$ ipython --no-banner

In [1]: import numpy as np

In [2]: from numpy import linalg as LA

In [3]: np.set_printoptions(suppress=True, linewidth=140)

In [4]: tidy = lambda a: np.round(a, 2) + 0

In [5]: data = np.array([[3.0, 4.0, 0.0], [3.0, -1.0, 0.0], [0.0, 0.0, 3.0]])

In [6]: print(data)
[[ 3.  4.  0.]
 [ 3. -1.  0.]
 [ 0.  0.  3.]]

In [7]: W = np.array([[6, 4, 6], [0, 7, 9], [2, 9, 1]])

In [8]: coef = np.array([2, 0, 0])

In [9]: act = np.maximum(data @ W + coef, 0)

In [10]: print((act > 0).mean(axis=0))
[1. 1. 1.]

In [11]: print(act)
[[20. 40. 54.]
 [20.  5.  9.]
 [ 8. 27.  3.]]

In [12]: C = np.array([[-1, 3], [-2, 0], [2, -1]])

In [13]: print((act @ C).round(6).argmax(axis=1))
[0 1 1]

In [14]: rng = np.random.default_rng(862)

In [15]: labels = rng.permutation(3)

In [16]: print(labels)
[0 1 2]

In [17]: Y = data[labels][:, labels]

In [18]: print(np.trace(Y))
5.0

In [19]: print(tidy(LA.det(Y)), tidy(LA.det(data[labels])))
-45.0 -45.0

In [20]: print(np.diag(Y))
[ 3. -1.  3.]

In [21]: print(Y)
[[ 3.  4.  0.]
 [ 3. -1.  0.]
 [ 0.  0.  3.]]

In [22]: def softmax(z):
    ...:     e = np.exp(z - z.max(axis=-1, keepdims=True))
    ...:     return e / e.sum(axis=-1, keepdims=True)
    ...: 

In [23]: print(softmax(Y).sum(axis=1))
[1. 1. 1.]

In [24]: print(tidy(softmax(10 * Y[1])))
[1. 0. 0.]

In [25]: print(tidy(softmax(Y[1])))
[0.94 0.02 0.05]

In [26]: scores = Y @ Y.T / np.sqrt(3)

In [27]: print(tidy(softmax(scores)[1] @ Y))
[ 2.99 -0.73  0.01]

In [28]: print(softmax(scores).round(6).argmax(axis=1))
[0 1 2]

In [29]: mat = np.load("m.npy")

In [30]: print(mat)
[[ 1 -1 -1  1 -1  1  1 -1]
 [ 1  1 -1 -1  1  1 -1 -1]
 [ 1 -1 -1  1  1 -1 -1  1]]

In [31]: vec = np.array([5, 0, 5, 8, 9, 6, 7, 4])

In [32]: h1 = np.maximum(mat @ vec, 0)

In [33]: print(np.maximum(mat @ vec, 0) - np.maximum(-mat @ vec, 0))
[ 8 -4  8]

In [34]: print(h1)
[8 0 8]

In [35]: print(np.flatnonzero(h1 > 1e-9))
[0 2]

In [36]: left, sv, VT = LA.svd(mat, full_matrices=False)

In [37]: print(np.allclose(left * sv @ VT, mat))
True

In [38]: print(tidy(VT @ VT.T))
[[1. 0. 0.]
 [0. 1. 0.]
 [0. 0. 1.]]

In [39]: print(tidy(sv))
[2.83 2.83 2.83]

In [40]: theta = np.radians(36)

In [41]: R = np.eye(8)

In [42]: R[0, 0] = R[5, 5] = np.cos(theta)

In [43]: R[0, 5], R[5, 0] = -np.sin(theta), np.sin(theta)

In [44]: print(tidy(R))
[[ 0.81  0.    0.    0.    0.   -0.59  0.    0.  ]
 [ 0.    1.    0.    0.    0.    0.    0.    0.  ]
 [ 0.    0.    1.    0.    0.    0.    0.    0.  ]
 [ 0.    0.    0.    1.    0.    0.    0.    0.  ]
 [ 0.    0.    0.    0.    1.    0.    0.    0.  ]
 [ 0.59  0.    0.    0.    0.    0.81  0.    0.  ]
 [ 0.    0.    0.    0.    0.    0.    1.    0.  ]
 [ 0.    0.    0.    0.    0.    0.    0.    1.  ]]

In [45]: Y = mat @ R.T

In [46]: print(tidy(LA.svd(mat, compute_uv=False)), tidy(LA.svd(Y, compute_uv=False)))
[2.83 2.83 2.83] [2.83 2.83 2.83]

In [47]: print(tidy(LA.det(R)), tidy(np.trace(R)))
1.0 7.62

In [48]: print(np.allclose(LA.norm(mat, axis=1), LA.norm(Y, axis=1)))
True
